$ ipython --no-banner

In [1]: import numpy as np

In [2]: np.set_printoptions(precision=2, suppress=True, linewidth=160)

In [3]: tidy = lambda a: np.round(a, 2) + 0

In [4]: J = np.diag(np.array([0, 3, 3, 1, 1]))

In [5]: J
Out[5]: 
array([[0, 0, 0, 0, 0],
       [0, 3, 0, 0, 0],
       [0, 0, 3, 0, 0],
       [0, 0, 0, 1, 0],
       [0, 0, 0, 0, 1]])

In [6]: [int(np.linalg.matrix_rank(np.linalg.matrix_power(J, p))) for p in range(1, 6)]
Out[6]: [4, 4, 4, 4, 4]

In [7]: np.prod(np.diag(J)), tidy(np.linalg.det(J))
Out[7]: (np.int64(0), np.float64(0.0))

In [8]: np.linalg.matrix_rank(J - J[0, 0] * np.eye(5))
Out[8]: np.int64(4)

In [9]: tidy(np.sort(np.linalg.eigvals(J)))
Out[9]: array([0., 1., 1., 3., 3.])

In [10]: try:
    ...:     np.linalg.inv(J)
    ...: except np.linalg.LinAlgError as e:
    ...:     print(repr(e))
    ...: 
LinAlgError('Singular matrix')

In [11]: M2 = np.array([[2, -3, -1], [-1, -1, 1], [3, 3, 1], [0, -3, -1], [-1, 3, 0]])

In [12]: np.einsum("ij->j", J)
Out[12]: array([0, 3, 3, 1, 1])

In [13]: np.einsum("ik,kj->ji", J, M2)
Out[13]: 
array([[ 0, -3,  9,  0, -1],
       [ 0, -3,  9, -3,  3],
       [ 0,  3,  3, -1,  0]])

In [14]: np.vstack([J, M2.T]).shape
Out[14]: (8, 5)

In [15]: np.einsum("ij,ij->i", J, J)
Out[15]: array([0, 9, 9, 1, 1])

In [16]: rng = np.random.default_rng(16)

In [17]: M2 = J + rng.integers(-2, 3, (5, 4)) @ rng.integers(-2, 3, (4, 5))

In [18]: M2
Out[18]: 
array([[ 0,  4, -2,  2, -4],
       [ 4,  1,  1,  2, -3],
       [ 6, -1,  2, -5,  4],
       [-6,  0,  0, -2,  6],
       [-4, -2,  2,  4, -1]])

In [19]: tidy(np.linalg.svd(M2 - J, compute_uv=False))
Out[19]: array([11.49, 10.57,  5.86,  0.28,  0.  ])

In [20]: M2 - J
Out[20]: 
array([[ 0,  4, -2,  2, -4],
       [ 4, -2,  1,  2, -3],
       [ 6, -1, -1, -5,  4],
       [-6,  0,  0, -3,  6],
       [-4, -2,  2,  4, -2]])

In [21]: W0 = np.load("run13.npy")

In [22]: tidy(W0)
Out[22]: 
array([[ 0.83, -0.17, -0.17, -0.5 ],
       [-0.17,  0.83, -0.17, -0.5 ],
       [-0.17, -0.17,  0.83, -0.5 ],
       [-0.5 , -0.5 , -0.5 , -0.5 ]])

In [23]: x = np.array([-1, -1, 0, 1])

In [24]: [p for p in range(1, 25) if np.allclose(np.linalg.matrix_power(W0, p), np.eye(4))]
Out[24]: [2, 4, 6, 8, 10, 12, 14, 16, 18, 20, 22, 24]

In [25]: tidy(np.linalg.det(W0))
Out[25]: np.float64(-1.0)

In [26]: tidy(W0.T @ (W0 @ x))
Out[26]: array([-1., -1.,  0.,  1.])

In [27]: tidy(np.abs(np.linalg.eigvals(W0)))
Out[27]: array([1., 1., 1., 1.])

In [28]: tidy(np.linalg.norm(x)), tidy(np.linalg.norm(W0 @ x))
Out[28]: (np.float64(1.73), np.float64(1.73))

In [29]: M2 = np.array([[2, 0, 2], [0, 0, 0], [0, 2, 3], [2, 1, 2]])

In [30]: np.vstack([W0, M2.T]).shape
Out[30]: (7, 4)

In [31]: tidy(np.einsum("ik,kj->ij", W0, M2))
Out[31]: 
array([[ 0.67, -0.83,  0.17],
       [-1.33, -0.83, -1.83],
       [-1.33,  1.17,  1.17],
       [-2.  , -1.5 , -3.5 ]])

In [32]: tidy(np.einsum("ij->j", W0))
Out[32]: array([ 0.,  0.,  0., -2.])

In [33]: M2 @ W0
Traceback (most recent call last):
  Cell In[33], line 1
    M2 @ W0
ValueError: matmul: Input operand 1 has a mismatch in its core dimension 0, with gufunc signature (n?,k),(k,m?)->(n?,m?) (size 4 is different from 3)


In [34]: tidy(np.einsum("ik,kj->ji", W0, M2))
Out[34]: 
array([[ 0.67, -1.33, -1.33, -2.  ],
       [-0.83, -0.83,  1.17, -1.5 ],
       [ 0.17, -1.83,  1.17, -3.5 ]])

In [35]: np.linalg.matrix_rank(W0 @ M2)
Out[35]: np.int64(3)

In [36]: gram = W0.T @ W0

In [37]: np.diag(gram)
Out[37]: array([1., 1., 1., 1.])

In [38]: tidy(np.linalg.eigvalsh(gram)[::-1])
Out[38]: array([1., 1., 1., 1.])

In [39]: tidy(gram)
Out[39]: 
array([[1., 0., 0., 0.],
       [0., 1., 0., 0.],
       [0., 0., 1., 0.],
       [0., 0., 0., 1.]])

In [40]: u = np.array([0, 3, 2])

In [41]: A = np.outer(rng.normal(size=17), u) + 0.3 * rng.normal(size=(17, 3))

In [42]: tidy(A)
Out[42]: 
array([[-0.09, -5.43, -3.47],
       [ 0.41,  3.16,  2.14],
       [ 0.03, -4.44, -2.99],
       [ 0.3 ,  0.7 ,  0.63],
       [ 0.48,  0.03, -0.32],
       [-0.03,  0.63,  0.08],
       [-0.55,  0.45,  0.67],
       [-0.06, -1.11, -0.44],
       [-0.32,  3.38,  1.81],
       [-0.1 , -3.24, -2.9 ],
       [-0.15,  2.35,  1.3 ],
       [-0.1 , -4.9 , -3.33],
       [-0.01,  3.86,  2.94],
       [ 0.47, -2.15, -0.61],
       [ 0.23,  1.24,  0.45],
       [-0.14,  4.46,  2.6 ],
       [ 0.37, -6.22, -4.33]])

In [43]: M2 = A / np.sqrt((A ** 2).mean(axis=1, keepdims=True))

In [44]: np.linalg.matrix_rank(M2) == np.linalg.matrix_rank(A)
Out[44]: np.True_

In [45]: C = A[[11, 10]].astype(float)

In [46]: for _ in range(6):
    ...:     lab = np.linalg.norm(A[:, None] - C, axis=-1).argmin(axis=1)
    ...:     C = np.array([A[lab == j].mean(axis=0) for j in range(2)])
    ...: 

In [47]: lab
Out[47]: array([0, 1, 0, 1, 1, 1, 1, 1, 1, 0, 1, 0, 1, 0, 1, 1, 0])

In [48]: tidy(C[1] - C[0])
Out[48]: array([-0.08,  6.14,  4.01])

In [49]: np.bincount(lab)
Out[49]: array([ 6, 11])

In [50]: np.abs(C[1] - C[0]).argmax()
Out[50]: np.int64(1)

In [51]: tidy(C)
Out[51]: 
array([[ 0.1 , -4.4 , -2.94],
       [ 0.01,  1.74,  1.08]])

In [52]: F = np.load("x.npy")

In [53]: F
Out[53]: 
array([[ 0.,  2.,  1.,  0., -2.],
       [ 2.,  0.,  0.,  0.,  0.],
       [ 1.,  0.,  0.,  0.,  0.],
       [ 0.,  0.,  0.,  0.,  0.],
       [-2.,  0.,  0.,  0.,  0.]])

In [54]: np.abs(np.diag(np.linalg.qr(F)[1])) > 1e-9
Out[54]: array([ True,  True, False, False, False])

In [55]: np.allclose(F[:-1].T @ np.linalg.lstsq(F[:-1].T, F[-1])[0], F[-1])
Out[55]: True

In [56]: tidy(np.trace(np.linalg.pinv(F) @ F))
Out[56]: np.float64(2.0)

In [57]: try:
    ...:     np.linalg.inv(F)
    ...: except np.linalg.LinAlgError as e:
    ...:     print(e)
    ...: 
Singular matrix

In [58]: np.unique(F.round(6), axis=0).shape
Out[58]: (5, 5)

In [59]: tidy(np.linalg.eigvalsh(F).min())
Out[59]: np.float64(-3.0)

In [60]: W1 = np.array([[2, 7, 5, 5], [9, 5, 2, 6], [4, 9, 1, 5], [3, 2, 4, 2], [8, 7, 3, 3]])

In [61]: beta = np.array([-2, 0, 3, -2])

In [62]: hid = np.maximum(F @ W1 + beta, 0)

In [63]: (hid > 0).mean(axis=0)
Out[63]: array([0.4, 0.6, 0.8, 0.6])

In [64]: (hid > 0).astype(int)
Out[64]: 
array([[1, 1, 1, 1],
       [1, 1, 1, 1],
       [0, 1, 1, 1],
       [0, 0, 1, 0],
       [0, 0, 0, 0]])

In [65]: hid
Out[65]: 
array([[ 4.,  5.,  2.,  9.],
       [ 2., 14., 13.,  8.],
       [ 0.,  7.,  8.,  3.],
       [ 0.,  0.,  3.,  0.],
       [ 0.,  0.,  0.,  0.]])

In [66]: C = np.array([[3, 0, 3], [3, 0, 1], [3, 0, 3], [1, 2, 1]])

In [67]: hid @ C
Out[67]: 
array([[42., 18., 32.],
       [95., 16., 67.],
       [48.,  6., 34.],
       [ 9.,  0.,  9.],
       [ 0.,  0.,  0.]])

In [68]: (hid @ C).round(6).argmax(axis=1)
Out[68]: array([0, 0, 0, 0, 0])

In [69]: left, s, Vt = np.linalg.svd(F)

In [70]: V = Vt[:(s > 1e-8).sum()]

In [71]: x = F[3] + 5 * F[4] + rng.integers(2) * np.eye(5)[4]

In [72]: x
Out[72]: array([-10.,   0.,   0.,   0.,   0.])

In [73]: tidy(np.linalg.norm(x - V.T @ V @ x))
Out[73]: np.float64(0.0)

In [74]: np.linalg.norm(F, axis=1).argmax()
Out[74]: np.int64(0)

In [75]: tidy(np.linalg.norm(F[0] - F[1]))
Out[75]: np.float64(3.61)

In [76]: tidy(np.linalg.norm(F) ** 2 / np.linalg.norm(F, 2) ** 2)
Out[76]: np.float64(2.0)

In [77]: tidy(np.linalg.norm(F, 2))
Out[77]: np.float64(3.0)

In [78]: tidy(np.linalg.norm(F, 1)), tidy(np.linalg.norm(F, np.inf))
Out[78]: (np.float64(5.0), np.float64(5.0))

In [79]: tidy(np.linalg.norm(F[0], 1)), tidy(np.linalg.norm(F[0], np.inf))
Out[79]: (np.float64(5.0), np.float64(2.0))
